$ python -q
>>> import numpy as np
>>> np.set_printoptions(precision=2, suppress=True, linewidth=100)
>>> def tidy(a):
...     return np.round(a, 2) + 0
... 
>>> E = np.load("m.npy")
>>> E
array([[ 0.2 ,  0.  , -1.7 , -0.1 , -3.4 ],
       [-0.7 ,  1.5 ,  0.5 ,  0.8 ,  0.93],
       [ 1.8 ,  0.9 , -0.4 , -0.3 , -0.73],
       [ 1.2 , -0.5 , -1.4 ,  1.  , -2.79],
       [-0.6 ,  1.4 ,  1.6 ,  0.5 ,  3.31],
       [ 0.1 ,  1.4 , -0.2 , -0.2 , -0.36],
       [ 0.7 , -2.5 ,  2.4 ,  0.8 ,  4.81],
       [-0.2 ,  1.5 , -1.5 ,  1.3 , -3.13],
       [ 0.7 ,  0.6 ,  1.4 ,  0.6 ,  2.79],
       [-0.8 ,  1.6 ,  0.9 ,  1.  ,  1.74],
       [ 0.7 ,  1.1 , -0.5 , -0.6 , -0.97],
       [-0.4 , -1.1 ,  1.2 ,  0.4 ,  2.45],
       [-0.6 , -0.2 , -0.2 , -1.5 , -0.44],
       [ 1.1 ,  0.2 , -1.  ,  0.9 , -2.05],
       [ 0.8 , -0.7 , -2.8 ,  0.3 , -5.65],
       [ 0.  , -0.9 ,  0.  ,  1.3 ,  0.13],
       [ 0.2 ,  1.2 , -0.2 , -0.7 , -0.33],
       [-0.3 , -1.1 , -0.6 , -0.3 , -1.19],
       [ 0.1 , -1.3 ,  0.  ,  0.9 ,  0.09]])
>>> rng = np.random.default_rng(26)
>>> idx = rng.permutation(5)
>>> B = E[:, idx] * rng.choice([-1, 1], 5)
>>> B
array([[-0.2 ,  0.1 ,  1.7 ,  0.  , -3.4 ],
       [ 0.7 , -0.8 , -0.5 ,  1.5 ,  0.93],
       [-1.8 ,  0.3 ,  0.4 ,  0.9 , -0.73],
       [-1.2 , -1.  ,  1.4 , -0.5 , -2.79],
       [ 0.6 , -0.5 , -1.6 ,  1.4 ,  3.31],
       [-0.1 ,  0.2 ,  0.2 ,  1.4 , -0.36],
       [-0.7 , -0.8 , -2.4 , -2.5 ,  4.81],
       [ 0.2 , -1.3 ,  1.5 ,  1.5 , -3.13],
       [-0.7 , -0.6 , -1.4 ,  0.6 ,  2.79],
       [ 0.8 , -1.  , -0.9 ,  1.6 ,  1.74],
       [-0.7 ,  0.6 ,  0.5 ,  1.1 , -0.97],
       [ 0.4 , -0.4 , -1.2 , -1.1 ,  2.45],
       [ 0.6 ,  1.5 ,  0.2 , -0.2 , -0.44],
       [-1.1 , -0.9 ,  1.  ,  0.2 , -2.05],
       [-0.8 , -0.3 ,  2.8 , -0.7 , -5.65],
       [-0.  , -1.3 , -0.  , -0.9 ,  0.13],
       [-0.2 ,  0.7 ,  0.2 ,  1.2 , -0.33],
       [ 0.3 ,  0.3 ,  0.6 , -1.1 , -1.19],
       [-0.1 , -0.9 , -0.  , -1.3 ,  0.09]])
>>> left, _, Vh = np.linalg.svd(E.T @ B)
>>> print(tidy(left @ Vh))
[[-1.  0.  0.  0.  0.]
 [ 0.  0.  0.  1.  0.]
 [ 0.  0. -1.  0.  0.]
 [ 0. -1.  0.  0.  0.]
 [ 0.  0.  0.  0.  1.]]
>>> tidy(np.linalg.lstsq(E, B)[0])
array([[-1.,  0.,  0.,  0.,  0.],
       [ 0.,  0.,  0.,  1.,  0.],
       [ 0.,  0., -1.,  0.,  0.],
       [ 0., -1.,  0.,  0.,  0.],
       [ 0.,  0.,  0.,  0.,  1.]])
>>> Xs = E - E.mean(axis=0)
>>> vecs = np.linalg.svd(Xs)[2][:4]
>>> B = Xs - Xs @ vecs.T @ vecs
>>> tidy(B.std(axis=0))
array([0.  , 0.  , 0.02, 0.  , 0.01])
>>> print(tidy((Xs @ vecs.T).std(axis=0)))
[2.81 1.19 0.73 0.64]
>>> tidy(np.linalg.norm(B) / np.linalg.norm(Xs))
np.float64(0.01)
>>> Xs = (E - E.mean(axis=0)) / E.std(axis=0)
>>> tidy(Xs.std(axis=0))
array([1., 1., 1., 1., 1.])
>>> np.argwhere(np.abs(Xs) > 2)
array([[ 2,  0],
       [ 6,  1],
       [ 6,  2],
       [ 6,  4],
       [12,  3],
       [14,  2],
       [14,  4]])
>>> c = np.linalg.lstsq(np.delete(Xs, 2, axis=1), Xs[:, 2])[0]
>>> print(tidy(1 - np.var(Xs[:, 2] - np.delete(Xs, 2, axis=1) @ c)))
1.0
>>> G = np.cov(E, rowvar=False)
>>> tidy(np.linalg.eigvalsh(G)[::-1])
array([8.32, 1.49, 0.56, 0.44, 0.  ])
>>> np.median(E, axis=0)
array([ 0.1 ,  0.2 , -0.2 ,  0.5 , -0.36])
>>> np.argwhere(np.triu(np.abs(np.corrcoef(E.T)) > 0.8, 1))
array([[2, 4]])
>>> tidy(E.std(axis=0))
array([0.7 , 1.18, 1.24, 0.74, 2.5 ])
>>> G.shape
(5, 5)
>>> proj = E @ np.linalg.solve(E.T @ E, E.T)
>>> tidy(np.trace(proj))
np.float64(5.0)
>>> tidy(proj @ E[:, 0])
array([ 0.2, -0.7,  1.8,  1.2, -0.6,  0.1,  0.7, -0.2,  0.7, -0.8,  0.7, -0.4, -0.6,  1.1,  0.8,
        0. ,  0.2, -0.3,  0.1])
>>> tidy(np.linalg.eigvalsh(proj))
array([0., 0., 0., 0., 0., 0., 0., 0., 0., 0., 0., 0., 0., 0., 1., 1., 1., 1., 1.])
>>> K = np.arange(45).reshape(9, 5) + 2
>>> K
array([[ 2,  3,  4,  5,  6],
       [ 7,  8,  9, 10, 11],
       [12, 13, 14, 15, 16],
       [17, 18, 19, 20, 21],
       [22, 23, 24, 25, 26],
       [27, 28, 29, 30, 31],
       [32, 33, 34, 35, 36],
       [37, 38, 39, 40, 41],
       [42, 43, 44, 45, 46]])
>>> G = K.T @ K
>>> tidy(np.linalg.eigvalsh(G)[::-1])
array([33489.84,    20.16,     0.  ,     0.  ,     0.  ])
>>> np.diag(G)
array([5856, 6261, 6684, 7125, 7584])
>>> print(np.trace(G), (K ** 2).sum())
33510 33510
>>> np.linalg.matrix_rank(G)
np.int64(2)
>>> tidy(np.linalg.svd(K, compute_uv=False) ** 2)
array([33489.84,    20.16,     0.  ,     0.  ,     0.  ])
>>> G
array([[5856, 6054, 6252, 6450, 6648],
       [6054, 6261, 6468, 6675, 6882],
       [6252, 6468, 6684, 6900, 7116],
       [6450, 6675, 6900, 7125, 7350],
       [6648, 6882, 7116, 7350, 7584]])
>>> proj = np.triu(np.array([[-2, 4, 3, -2, 0],
...     [-5, 0, -1, 2, -4],
...     [3, -1, 0, 5, 3],
...     [-4, -2, 3, 2, 4],
...     [-1, -3, 0, 5, -5]]), 1) + np.eye(5)
>>> B = proj @ G @ np.linalg.inv(proj)
>>> np.trace(B), np.trace(G)
(np.float64(33510.0), np.int64(33510))
>>> rk = np.linalg.matrix_rank(K)
>>> rk
np.int64(2)
>>> ns = np.linalg.svd(K)[2][rk:].T
>>> np.allclose(K @ ns, 0)
True
>>> left, sv, Vh = np.linalg.svd(K)
>>> print(np.argmax(sv[:-1] / (sv[1:] + 1e-6)) + 1)
2
>>> B = left[:, :2] @ np.diag(sv[:2]) @ Vh[:2]
>>> print(tidy(B))
[[ 2.  3.  4.  5.  6.]
 [ 7.  8.  9. 10. 11.]
 [12. 13. 14. 15. 16.]
 [17. 18. 19. 20. 21.]
 [22. 23. 24. 25. 26.]
 [27. 28. 29. 30. 31.]
 [32. 33. 34. 35. 36.]
 [37. 38. 39. 40. 41.]
 [42. 43. 44. 45. 46.]]
>>> tidy(np.abs(K - B).max())
np.float64(0.0)
>>> np.linalg.matrix_rank(K, rtol=0.05)
np.int64(1)
>>> tidy(np.linalg.norm(K, 2) / np.linalg.norm(K))
np.float64(1.0)
>>> F = np.load("x.npy")
>>> F
array([[ 4,  2,  4,  8,  6,  4,  2,  6,  3],
       [ 1,  7,  6,  9,  6,  9,  7,  5,  6],
       [ 5,  4,  5,  4,  3,  3,  6,  2,  1],
       [ 0,  0,  0,  0,  0,  0,  0,  0,  0],
       [21, 13, 17,  9, 13, 13, 11, 10, 11],
       [ 6,  8, 10,  0,  2,  1,  7,  0,  6],
       [ 8,  5,  4,  2,  5,  8,  6,  4,  6],
       [10, 13, 12,  2,  4,  4,  8,  3,  8],
       [ 4,  5,  2,  2,  2,  3,  1,  3,  2],
       [ 0,  0,  0,  0,  0,  0,  0,  0,  0],
       [ 5,  4,  5,  0,  0,  0,  4,  0,  1],
       [ 0,  0,  0,  0,  0,  0,  0,  0,  0],
       [ 0,  0,  0,  0,  0,  0,  0,  0,  0],
       [ 8,  2,  6,  8,  9,  9,  7,  7,  7],
       [ 4,  2,  4,  3,  5,  4,  1,  2,  1],
       [ 5,  9, 10,  9,  6,  7,  5,  7,  9],
       [ 5,  4,  7,  0,  5,  6,  8,  1,  9],
       [14, 13, 14, 12, 12, 11, 12, 13,  7],
       [ 0,  3,  1,  5,  1,  5,  2,  3,  1],
       [ 9,  7,  7,  4,  9, 12, 11,  8,  7],
       [ 8,  4,  8, 11, 11,  8,  3,  8,  4],
       [ 5,  4,  5,  0,  0,  0,  4,  0,  1],
       [ 6, 12,  9,  6,  7, 14, 15,  9, 12]])
>>> Xs = F - F.mean(axis=0)
>>> left, sv, Vh = np.linalg.svd(Xs, full_matrices=False)
>>> tidy(Vh[0] * np.sign(Vh[0, np.abs(Vh[0]).argmax()]))
array([0.38, 0.33, 0.37, 0.26, 0.33, 0.36, 0.33, 0.31, 0.3 ])
>>> np.abs(left[:, 0]).argmax()
np.int64(4)
>>> np.linalg.matrix_rank(Xs)
np.int64(9)
>>> tidy(sv ** 2 / (sv ** 2).sum())
array([0.76, 0.11, 0.06, 0.03, 0.02, 0.01, 0.  , 0.  , 0.  ])
>>> print(tidy(np.abs(Vh[-1])))
[0.13 0.33 0.59 0.23 0.41 0.36 0.16 0.35 0.16]
>>> print(tidy(sv))
[52.87 20.43 15.05 11.14  7.7   5.99  3.7   3.18  1.56]
>>> np.searchsorted(np.cumsum(sv ** 2) / (sv ** 2).sum(), 0.9) + 1
np.int64(3)
